$ ipython --no-banner

In [1]: import numpy as np

In [2]: from numpy import linalg as LA

In [3]: np.set_printoptions(precision=2, suppress=True, linewidth=140, legacy="1.25")

In [4]: rd = lambda a: np.round(a, 2) + 0

In [5]: J = np.load("m.npy")

In [6]: J
Out[6]: 
array([[ 3.,  4.,  0.,  0.],
       [ 4., -2.,  4.,  0.],
       [ 0.,  4.,  2.,  4.],
       [ 0.,  0.,  4., -1.]])

In [7]: evals, vecs = LA.eigh(J)

In [8]: x0 = np.array([4, -5, 6, 3])

In [9]: np.abs(J).sum(axis=1).max(), rd(np.abs(evals).max())
Out[9]: (10.0, 7.08)

In [10]: rd(vecs * np.abs(evals) @ vecs.T)
Out[10]: 
array([[ 4.74,  0.43,  1.53, -0.17],
       [ 0.43,  5.73, -0.13,  1.71],
       [ 1.53, -0.13,  5.78,  0.47],
       [-0.17,  1.71,  0.47,  3.72]])

In [11]: rd(x0 @ J @ x0 / (x0 @ x0)), rd(evals[0]), rd(evals[-1])
Out[11]: (-2.27, -6.52, 7.08)

In [12]: rd(vecs * np.maximum(evals, 0) @ vecs.T)
Out[12]: 
array([[ 3.87,  2.21,  0.77, -0.09],
       [ 2.21,  1.87,  1.94,  0.85],
       [ 0.77,  1.94,  3.89,  2.24],
       [-0.09,  0.85,  2.24,  1.36]])

In [13]: rng = np.random.default_rng(57573)

In [14]: z = rng.permutation(4)

In [15]: z
Out[15]: array([2, 1, 0, 3])

In [16]: B = J[z][:, z]

In [17]: np.diag(B)
Out[17]: array([ 2., -2.,  3., -1.])

In [18]: rd(np.sort(np.abs(LA.eigvals(B))))
Out[18]: array([2.46, 3.9 , 6.52, 7.08])

In [19]: B
Out[19]: 
array([[ 2.,  4.,  0.,  4.],
       [ 4., -2.,  4.,  0.],
       [ 0.,  4.,  3.,  0.],
       [ 4.,  0.,  0., -1.]])

In [20]: M = np.arange(35).reshape(5, 7) + -3

In [21]: M
Out[21]: 
array([[-3, -2, -1,  0,  1,  2,  3],
       [ 4,  5,  6,  7,  8,  9, 10],
       [11, 12, 13, 14, 15, 16, 17],
       [18, 19, 20, 21, 22, 23, 24],
       [25, 26, 27, 28, 29, 30, 31]])

In [22]: U, sv, Vt = LA.svd(M)

In [23]: vecs = Vt[:(sv > 1e-8).sum()]

In [24]: x0 = M[3] + 3 * M[4] + rng.integers(2) * np.eye(7)[4]

In [25]: x0
Out[25]: array([ 93.,  97., 101., 105., 110., 113., 117.])

In [26]: LA.matrix_rank(np.vstack([M, x0]))
Out[26]: 3

In [27]: rd(np.diag(vecs.T @ vecs))
Out[27]: array([0.46, 0.29, 0.18, 0.14, 0.18, 0.29, 0.46])

In [28]: rd(LA.norm(x0 - vecs.T @ vecs @ x0))
Out[28]: 0.91

In [29]: rd(vecs.T @ vecs)
Out[29]: 
array([[ 0.46,  0.36,  0.25,  0.14,  0.04, -0.07, -0.18],
       [ 0.36,  0.29,  0.21,  0.14,  0.07,  0.  , -0.07],
       [ 0.25,  0.21,  0.18,  0.14,  0.11,  0.07,  0.04],
       [ 0.14,  0.14,  0.14,  0.14,  0.14,  0.14,  0.14],
       [ 0.04,  0.07,  0.11,  0.14,  0.18,  0.21,  0.25],
       [-0.07,  0.  ,  0.07,  0.14,  0.21,  0.29,  0.36],
       [-0.18, -0.07,  0.04,  0.14,  0.25,  0.36,  0.46]])
